>>> import numpy as np
>>> np.set_printoptions(precision=2, suppress=True, linewidth=140, floatmode="fixed")
>>> def tidy(a):
...     return np.round(a, 2) + 0
... 
>>> r0 = np.array([2, 1])
>>> g = np.array([2, 0, 0])
>>> W0 = r0[:, None] + g[None, :]
>>> W0
array([[4, 2, 2],
       [3, 1, 1]])
>>> # columns 1 and 2 are equal
>>> def softmax(z):
...     e = np.exp(z - z.max(axis=-1, keepdims=True))
...     return e / e.sum(axis=-1, keepdims=True)
... 
>>> tidy(softmax(W0[1] + -2))
array([0.79, 0.11, 0.11])
>>> tidy(softmax(W0).sum(axis=1))
array([1.00, 1.00])
>>> scores = W0 @ W0.T / np.sqrt(3)
>>> tidy(softmax(scores)[1] @ W0)
array([3.95, 1.95, 1.95])
>>> arr = np.load("out18.npy")
>>> arr
array([[-2,  6,  0,  0,  0,  0],
       [ 4, -1,  0,  0,  0,  0],
       [ 3, -1,  0,  0,  0,  0],
       [ 0,  0, -2,  6,  0,  0],
       [ 0,  0,  4, -1,  0,  0],
       [ 0,  0,  3, -1,  0,  0],
       [ 0,  0,  0,  0, -2,  6],
       [ 0,  0,  0,  0,  4, -1],
       [ 0,  0,  0,  0,  3, -1]])
>>> Q, R = np.linalg.qr(arr)
>>> tidy(abs(R[0, 0])), tidy(np.linalg.norm(arr[:, 0]))
(np.float64(5.39), np.float64(5.39))
>>> tidy(Q.T @ Q)
array([[1.00, 0.00, 0.00, 0.00, 0.00, 0.00],
       [0.00, 1.00, 0.00, 0.00, 0.00, 0.00],
       [0.00, 0.00, 1.00, 0.00, 0.00, 0.00],
       [0.00, 0.00, 0.00, 1.00, 0.00, 0.00],
       [0.00, 0.00, 0.00, 0.00, 1.00, 0.00],
       [0.00, 0.00, 0.00, 0.00, 0.00, 1.00]])
>>> tidy(Q @ R)
array([[-2.00,  6.00,  0.00,  0.00,  0.00,  0.00],
       [ 4.00, -1.00,  0.00,  0.00,  0.00,  0.00],
       [ 3.00, -1.00,  0.00,  0.00,  0.00,  0.00],
       [ 0.00,  0.00, -2.00,  6.00,  0.00,  0.00],
       [ 0.00,  0.00,  4.00, -1.00,  0.00,  0.00],
       [ 0.00,  0.00,  3.00, -1.00,  0.00,  0.00],
       [ 0.00,  0.00,  0.00,  0.00, -2.00,  6.00],
       [ 0.00,  0.00,  0.00,  0.00,  4.00, -1.00],
       [ 0.00,  0.00,  0.00,  0.00,  3.00, -1.00]])
>>> Q.shape, R.shape
((9, 6), (6, 6))
>>> tidy(np.abs(np.diag(R)))
array([5.39, 5.05, 5.39, 5.05, 5.39, 5.05])
>>> tidy(R)
array([[ 5.39, -3.53,  0.00,  0.00,  0.00,  0.00],
       [ 0.00, -5.05,  0.00,  0.00,  0.00,  0.00],
       [ 0.00,  0.00, -5.39,  3.53,  0.00,  0.00],
       [ 0.00,  0.00,  0.00, -5.05,  0.00,  0.00],
       [ 0.00,  0.00,  0.00,  0.00, -5.39,  3.53],
       [ 0.00,  0.00,  0.00,  0.00,  0.00, -5.05]])
>>> M2 = np.array([[-5, -1, -2],
...     [-2, 3, -4],
...     [3, 2, 4],
...     [0, 4, -5],
...     [2, -3, 1],
...     [-5, -3, 4]])
>>> np.linalg.matrix_rank(arr @ M2)
np.int64(3)
